$ python -q
>>> import numpy as np
>>> import numpy.linalg as la
>>> np.set_printoptions(precision=2, suppress=True, linewidth=200)
>>> other = np.array([[-3]])
>>> basis = np.array([[3, 0, -2], [1, 0, -1], [-1, 2, -1]])
>>> J = np.block([[other, np.zeros((1, 3))], [np.zeros((3, 1)), basis]])
>>> print(J)
[[-3.  0.  0.  0.]
 [ 0.  3.  0. -2.]
 [ 0.  1.  0. -1.]
 [ 0. -1.  2. -1.]]
>>> gram = J.T @ J
>>> print(np.diag(gram))
[ 9. 11.  4.  6.]
>>> print(np.allclose(gram, gram.T))
True
>>> m1 = np.load("out18.npy")
>>> print(m1)
[[0 0 0 3]
 [0 1 3 3]
 [0 0 0 3]
 [0 0 0 3]]
>>> # rows 0 and 2 are equal
>>> rk = la.matrix_rank(m1)
>>> print(rk)
2
>>> ns = la.svd(m1)[2][rk:].T
>>> print(np.round(m1 @ ns, 2) + 0)
[[0. 0.]
 [0. 0.]
 [0. 0.]
 [0. 0.]]
>>> print(ns @ ns.T)
[[ 1.   0.   0.   0. ]
 [ 0.   0.9 -0.3  0. ]
 [ 0.  -0.3  0.1  0. ]
 [ 0.   0.   0.   0. ]]
>>> print([int(la.matrix_rank(m1[:i])) for i in range(1, len(m1) + 1)])
[1, 2, 2, 2]
>>> print(ns.shape)
(4, 2)
>>> t = np.radians(135)
>>> Rm = np.eye(4)
>>> Rm[3, 3] = Rm[0, 0] = np.cos(t)
>>> Rm[3, 0], Rm[0, 3] = -np.sin(t), np.sin(t)
>>> print(Rm)
[[-0.71  0.    0.    0.71]
 [ 0.    1.    0.    0.  ]
 [ 0.    0.    1.    0.  ]
 [-0.71  0.    0.   -0.71]]
>>> other = m1 @ Rm.T
>>> print(np.abs(other - m1).max(axis=0))
[2.12 0.   0.   5.12]
>>> print(np.allclose(m1 @ m1.T, other @ other.T))
True
>>> print(round(np.einsum("ii->", Rm), 2))
0.59
>>> print(round(float(la.eigvals(Rm).sum().real), 2))
0.59
>>> print(round(la.det(2 * Rm), 2), np.round(la.det(Rm), 2))
16.0 1.0
>>> A = np.loadtxt("arr.csv", delimiter=",")
>>> print(A)
[[ 0.85  0.87 -0.01  1.74]
 [-0.65 -0.61  0.04 -1.34]
 [-0.61 -0.68 -0.01 -1.35]
 [ 0.47  0.59 -0.03  1.07]
 [ 2.48  2.61  0.01  5.07]
 [-1.22 -1.34 -0.05 -2.55]
 [ 0.35  0.42 -0.02  0.8 ]
 [-1.52 -1.57 -0.01 -3.14]
 [-0.35 -0.37 -0.02 -0.72]
 [ 0.28  0.11 -0.02  0.58]
 [-0.67 -0.69 -0.08 -1.41]
 [-0.09 -0.06  0.03 -0.12]
 [-0.68 -0.72  0.04 -1.24]
 [-1.46 -1.42 -0.04 -3.05]
 [-2.41 -2.4   0.12 -4.75]
 [ 0.33  0.33  0.02  0.73]
 [ 0.01  0.04 -0.11 -0.12]
 [ 0.82  0.87  0.02  1.61]
 [-2.13 -2.15  0.05 -4.24]
 [-2.41 -2.55 -0.05 -4.94]
 [-1.38 -1.39 -0.01 -2.61]
 [-1.03 -0.97  0.01 -2.  ]
 [-0.55 -0.59  0.04 -1.21]
 [-1.61 -1.54 -0.02 -3.25]
 [ 0.18  0.16  0.    0.37]
 [-0.41 -0.55  0.03 -0.91]
 [-1.09 -1.03  0.1  -2.25]
 [ 1.22  1.29  0.01  2.44]
 [ 2.61  2.7   0.02  5.49]]
>>> other = np.c_[A[:, :1] @ np.array([[0]]), np.array([1, 3, 2, 1, 0, 1, 1, 2, 1, 0, 3, 2, 3, 1, 1, 1, 3, 3, 3, 0, 2, 1, 1, 2, 2, 1, 2, 0, 2])]
>>> print(other)
[[0. 1.]
 [0. 3.]
 [0. 2.]
 [0. 1.]
 [0. 0.]
 [0. 1.]
 [0. 1.]
 [0. 2.]
 [0. 1.]
 [0. 0.]
 [0. 3.]
 [0. 2.]
 [0. 3.]
 [0. 1.]
 [0. 1.]
 [0. 1.]
 [0. 3.]
 [0. 3.]
 [0. 3.]
 [0. 0.]
 [0. 2.]
 [0. 1.]
 [0. 1.]
 [0. 2.]
 [0. 2.]
 [0. 1.]
 [0. 2.]
 [0. 0.]
 [0. 2.]]
>>> print(la.norm(la.qr(A)[0].T @ other, axis=0) ** 2 / ((other ** 2).sum(axis=0) + 1e-12))
[0.   0.17]
>>> print(la.matrix_rank(np.c_[A, other]))
5
>>> print(la.matrix_rank(other))
1
>>> Xc = A - A.mean(axis=1)
Traceback (most recent call last):
  File "<python-input-38>", line 1, in <module>
    Xc = A - A.mean(axis=1)
         ~~^~~~~~~~~~~~~~~~
ValueError: operands could not be broadcast together with shapes (29,4) (29,) 
>>> Xc = A - A.mean(axis=0)
>>> left, sv, VT = la.svd(Xc, full_matrices=False)
>>> print(np.abs(VT[0]).argmax())
3
>>> print(sv)
[16.47  0.33  0.27  0.17]
>>> print(np.abs(left[:, 0]).argmax())
28
>>> print(la.matrix_rank(Xc))
4
>>> print(np.round(sv ** 2 / (sv ** 2).sum(), 2) + 0)
[1. 0. 0. 0.]
>>> print(np.searchsorted(np.cumsum(sv ** 2) / (sv ** 2).sum(), 0.9) + 1)
1
>>> print((np.sign(left[:, 0]) == np.sign(left[0, 0])).astype(int))
[1 0 0 1 1 0 1 0 1 1 0 1 0 0 0 1 1 1 0 0 0 0 0 0 1 0 0 1 1]
>>> Q, vecs = la.qr(A[:, :1])[0], la.qr(A[:, 1:])[0]
>>> sv = la.svd(Q.T @ vecs, compute_uv=False)
>>> print((sv > 0.9).sum())
1
>>> print(np.degrees(np.arccos(sv.clip(0, 1))))
[1.71]
>>> hat = A @ la.solve(A.T @ A, A.T)
>>> print(np.diag(hat))
[0.02 0.07 0.07 0.17 0.17 0.12 0.08 0.06 0.01 0.27 0.12 0.02 0.13 0.17 0.35 0.02 0.26 0.07 0.15 0.21 0.27 0.1  0.1  0.17 0.01 0.18 0.28 0.07 0.28]
>>> Xc = A - A.mean(axis=0)
>>> vecs = la.svd(Xc)[2][:1]
>>> other = Xc - Xc @ vecs.T @ vecs
>>> print(la.norm(other, axis=1).round(6).argmax())
9
>>> print(np.round(np.diag(vecs.T @ vecs), 2) + 0)
[0.16 0.17 0.   0.67]
>>> M = np.loadtxt("case5.csv", delimiter=",")
>>> print(M)
[[ 0.93 -0.36]
 [ 0.36  0.93]]
>>> x = np.array([3, -1])
>>> print(M @ x)
[3.16 0.14]
>>> print(M @ np.ones(2))
[0.58 1.29]
>>> print(la.norm(M @ x) <= la.norm(M, 2) * la.norm(x) + 1e-9)
True
>>> print(M @ (2 * x))
[6.32 0.28]
>>> Q, vecs = la.qr(J[:, :2])[0], la.qr(J[:, 2:])[0]
>>> sv = la.svd(Q.T @ vecs, compute_uv=False)
>>> print(sv)
[0.99 0.  ]
>>> print(round(la.norm(Q @ Q.T - vecs @ vecs.T, 2), 2))
1.0
>>> print(np.degrees(np.arccos(sv.clip(0, 1))))
[ 7.75 90.  ]
>>> print(la.pinv(M))
[[ 0.93  0.36]
 [-0.36  0.93]]
>>> F = np.loadtxt("sample5.csv", delimiter=",")
>>> print(F)
[[-0.81 -0.07 -0.58]
 [-0.32 -0.77  0.54]
 [-0.49  0.63  0.61]]
>>> # keeps lengths
>>> print(np.poly(F))
[ 1.    0.98 -0.98 -1.  ]
>>> print(la.eigvals(F))
[ 1.  +0.j   -0.99+0.14j -0.99-0.14j]
>>> print(round(float(la.eigvals(F).sum().real), 2))
-0.98
>>> print(round(la.det(F.T), 2))
1.0
>>> print(np.round(la.det(F[::-1]), 2))
-1.0
>>> f = np.array([0, 2])
>>> print(np.round(np.correlate(F[2], F[0], "full"), 2) + 0)
[ 0.28 -0.33  0.   -0.55 -0.49]
>>> print(np.convolve(F[2], f))
[ 0.   -0.97  1.26  1.21]
>>> x = np.array([1, 3, -2])
>>> print(3 - la.matrix_rank(F - np.eye(3), tol=1e-8))
1
>>> print(round(la.norm(x), 2), np.round(la.norm(F @ x), 2))
3.74 3.74
>>> mat = np.load("data.npy")
>>> print(mat)
[[ -6   2   4   2]
 [-12   4   5   0]
 [-15   5   0   5]]
>>> gram = mat.T @ mat
>>> print(np.trace(gram), (mat ** 2).sum())
520 520
>>> print(gram)
[[ 405 -135  -84  -87]
 [-135   45   28   29]
 [ -84   28   41    8]
 [ -87   29    8   29]]
>>> print(la.svd(mat, compute_uv=False) ** 2)
[486.62  28.82   4.56]
>>> print(np.round(la.eigvalsh(gram)[::-1], 2) + 0)
[486.62  28.82   4.56   0.  ]
>>> print((mat @ mat.T).shape)
(3, 3)
>>> K = np.loadtxt("block7.csv", delimiter=",")
>>> print(K)
[[  4.  -8.   5.   4.]
 [ -8.  -4.  -9.  -6.]
 [  5.  -9.  12.  -7.]
 [  4.  -6.  -7. -16.]]
>>> vals, vecs = la.eig(K)
>>> print(np.sort(la.eigvals(la.inv(K))))
[-0.12 -0.05  0.05  0.17]
>>> print(round(np.prod(vals), 2))
20516.0
